$ python -q
>>> import numpy as np
>>> from numpy import linalg as LA
>>> np.set_printoptions(precision=1, suppress=True, linewidth=160, legacy="1.25")
>>> K = np.loadtxt("w.csv", delimiter=",")
>>> K
array([[ 0.,  0.,  0.],
       [ 0.,  3.,  0.],
       [ 0.,  0.,  0.],
       [ 3.,  3.,  3.],
       [ 0.,  0.,  0.],
       [ 0.,  0.,  0.],
       [ 0.,  0.,  0.],
       [ 3.,  3.,  3.],
       [ 0.,  0.,  0.],
       [ 1.,  5.,  1.],
       [ 3.,  3.,  3.],
       [ 3.,  3.,  3.],
       [ 4., 11.,  4.],
       [ 3.,  3.,  3.],
       [ 0.,  3.,  0.],
       [ 1.,  8.,  1.],
       [ 0.,  0.,  0.],
       [ 1.,  8.,  1.],
       [ 0.,  0.,  0.],
       [ 0.,  0.,  0.],
       [ 1.,  5.,  1.],
       [ 4.,  8.,  4.],
       [ 1.,  5.,  1.],
       [ 0.,  3.,  0.],
       [ 3.,  3.,  3.],
       [ 1.,  5.,  1.],
       [ 0.,  0.,  0.],
       [ 0.,  0.,  0.],
       [ 0.,  0.,  0.],
       [ 0.,  0.,  0.],
       [ 1.,  8.,  1.],
       [ 0.,  0.,  0.],
       [ 0.,  0.,  0.],
       [ 0.,  0.,  0.]])
>>> # looks like rank 2
>>> Xs = K - K.mean(axis=0)
>>> vecs = LA.svd(Xs)[2][:2]
>>> out = Xs - Xs @ vecs.T @ vecs
>>> np.round(np.cov(Xs @ vecs.T, rowvar=False), 1) + 0
array([[11.5,  0. ],
       [ 0. ,  1.9]])
>>> (Xs @ vecs.T).std(axis=0)
array([3.3, 1.4])
>>> np.round(out.std(axis=0), 1) + 0
array([0., 0., 0.])
>>> np.diag(vecs.T @ vecs)
array([0.5, 1. , 0.5])
>>> Uu, s, Vh = LA.svd(K)
>>> vecs = Vh[:(s > 1e-8).sum()]
>>> rng = np.random.default_rng(6142)
>>> x = K[24] + 2 * K[7] + rng.integers(2) * np.eye(3)[2]
>>> x
array([9., 9., 9.])
>>> LA.matrix_rank(np.vstack([K, x]))
2
>>> x = np.array([-1, 2, -2])
>>> print(K @ np.ones(3))
[ 0.  3.  0.  9.  0.  0.  0.  9.  0.  7.  9.  9. 19.  9.  3. 10.  0. 10.  0.  0.  7. 16.  7.  3.  9.  7.  0.  0.  0.  0. 10.  0.  0.  0.]
>>> (K @ x).argmax()
15
>>> K * x
array([[-0.,  0., -0.],
       [-0.,  6., -0.],
       [-0.,  0., -0.],
       [-3.,  6., -6.],
       [-0.,  0., -0.],
       [-0.,  0., -0.],
       [-0.,  0., -0.],
       [-3.,  6., -6.],
       [-0.,  0., -0.],
       [-1., 10., -2.],
       [-3.,  6., -6.],
       [-3.,  6., -6.],
       [-4., 22., -8.],
       [-3.,  6., -6.],
       [-0.,  6., -0.],
       [-1., 16., -2.],
       [-0.,  0., -0.],
       [-1., 16., -2.],
       [-0.,  0., -0.],
       [-0.,  0., -0.],
       [-1., 10., -2.],
       [-4., 16., -8.],
       [-1., 10., -2.],
       [-0.,  6., -0.],
       [-3.,  6., -6.],
       [-1., 10., -2.],
       [-0.,  0., -0.],
       [-0.,  0., -0.],
       [-0.,  0., -0.],
       [-0.,  0., -0.],
       [-1., 16., -2.],
       [-0.,  0., -0.],
       [-0.,  0., -0.],
       [-0.,  0., -0.]])
>>> np.argsort(-LA.norm(K, axis=0).round(6), kind="stable")[:3]
array([1, 0, 2])
>>> LA.cond(K) > 100
True
>>> [round(float(x), 1) for x in LA.svd(K, compute_uv=False)[:3]]
[26.1, 8.0, 0.0]
>>> round(float(LA.norm(K, 2) / LA.norm(K)), 1)
1.0
>>> W0 = np.load("sample15.npy")
>>> W0
array([[ 7.6, 13.3, 18.8, 12.1,  2. ],
       [16.2,  9.8, 18.2, 11.7,  4.2],
       [16. , 13.8, 23.2, 15. ,  4.1],
       [ 8.2,  5.3,  9.1,  6.1,  2.7]])
>>> f, g = W0[1], W0[2]
>>> round(f @ g, 1)
1009.7
>>> p = (f @ g) / (f @ f) * f
>>> g - p
array([-3.4,  2.1,  1.5,  1. , -1. ])
>>> LA.matrix_rank(np.outer(f, g))
1
>>> p
array([19.4, 11.7, 21.8, 14. ,  5. ])
>>> np.round((g - p) @ f, 1)
-0.0
>>> feats = np.load("block3.npy")
>>> feats
array([[ -0.7,  -0.7,   0.7,   1.2,   0.2,   0.2,  -2.2,  -0.4,  -0.1, -10.9],
       [  0. ,   1.6,  -1.7,  -0.1,   1.2,   0.4,  -0.5,   0.4,  -0.5,  -2.7],
       [ -0.2,   2.1,  -0.7,  -1. ,   1.5,   0.5,  -1.3,   0.7,   0.7,  -6.4],
       [ -1.2,  -1.4,   0.4,  -3.1,   0.8,   1.3,   0.6,   0.1,  -0.1,   3.1],
       [ -0.3,  -0.1,   0.4,  -1.6,   0.4,  -1.2,  -0.2,   0.3,  -1.3,  -1.2],
       [ -1.1,   0.7,   0.2,  -1.5,  -0.2,  -0.5,   1. ,   3.1,   0. ,   4.9],
       [ -1.7,  -0.5,  -0.9,   0.3,   0.5,  -0.7,  -0.8,   0.6,   0.3,  -4.1],
       [ -0.2,  -0.8,  -0.6,  -0.6,   0.1,   0.9,   0.6,  -0.4,   1.2,   3.2],
       [  0.1,   0.2,  -0.9,   0.1,   1. ,  -0.1,  -0.1,  -0.3,   1.7,  -0.4],
       [ -0.3,  -0.1,  -0.7,   1.7,  -1.6,   0.8,   0.9,   0.1,  -0.3,   4.4],
       [  0.4,  -1.3,  -0.8,   1.3,  -0.7,   0.2,  -1.4,  -0.2,  -1. ,  -7.1],
       [  0.5,   0.7,  -1. ,  -2.2,   1.7,   0. ,   0.1,  -0.5,   0.3,   0.3],
       [  1.3,  -0.2,  -0.9,  -1.6,   1.1,  -0.2,   2.2,   0.2,   0.1,  11.1],
       [ -1.3,   0.5,  -0.4,   1.7,   0. ,   0.5,  -0.3,  -1.2,  -0.8,  -1.5],
       [ -1.2,  -0.7,   0. ,  -0.6,  -0.4,  -0.1,   0.8,  -0.6,  -0.6,   3.9],
       [ -1.7,  -1.3,  -1.5,   0.5,   0.6,   1.3,   0.1,   0.6,   0.6,   0.5],
       [ -1. ,  -1.7,   0.1,   0.6,   0.9,   0.1,  -1.2,  -0.5,  -0.2,  -6. ],
       [  0.2,   1. ,  -1.9,  -0.4,  -0.3,   0.1,   0.3,  -0.1,  -0.1,   1.4],
       [ -0.4,  -0.7,   0.6,  -0.7,   1. ,  -1. ,   0.8,   0.2,  -2.2,   4. ],
       [ -1.1,   0.8,  -0.3,  -1.5,   0. ,  -0.7,  -0.2,   1.6,   1.3,  -0.8],
       [ -0.7,   0.8,  -2.3,  -0.4,   0. ,   0.6,  -0.3,  -0.2,   0.2,  -1.4],
       [ -1.5,  -0.6,  -0.4,  -0.1,  -0.4,   1. ,  -0.7,  -0.1,   0. ,  -3.5],
       [  0.6,   1.2,   0.1,  -0.6,  -0.4,   0.8,   1.1,   1.1,   0.1,   5.4],
       [ -1.7,  -2.6,   0.8,   0.6,   0.4,   0.2,   0.7,   0.2,   0.2,   3.7],
       [  0.1,   0.3,  -0.7,   0.9,  -0.9,   0.1,   0.4,   0.9,   0.2,   2. ],
       [  1.3,  -0.1,   0.4,  -1.9,   1.8,   0.1,  -0.2,  -2. ,   0.9,  -1.1],
       [  0.1,  -0.2,   0.2,   0.1,  -0.8,   0.6,  -0.6,  -1.8,  -0.1,  -3. ],
       [ -1.6,  -0.5,   0.6,   0.6,  -0.1,   2.1,   0.5,  -0.7,  -0.8,   2.5]])
>>> lab = feats[:, 3] > np.median(feats[:, 3])
>>> f = feats[lab].mean(axis=0) - feats[~lab].mean(axis=0)
>>> lab.astype(int)
array([1, 1, 0, 0, 0, 0, 1, 0, 1, 1, 1, 0, 0, 1, 0, 1, 1, 0, 0, 0, 0, 1, 0, 1, 1, 0, 1, 1])
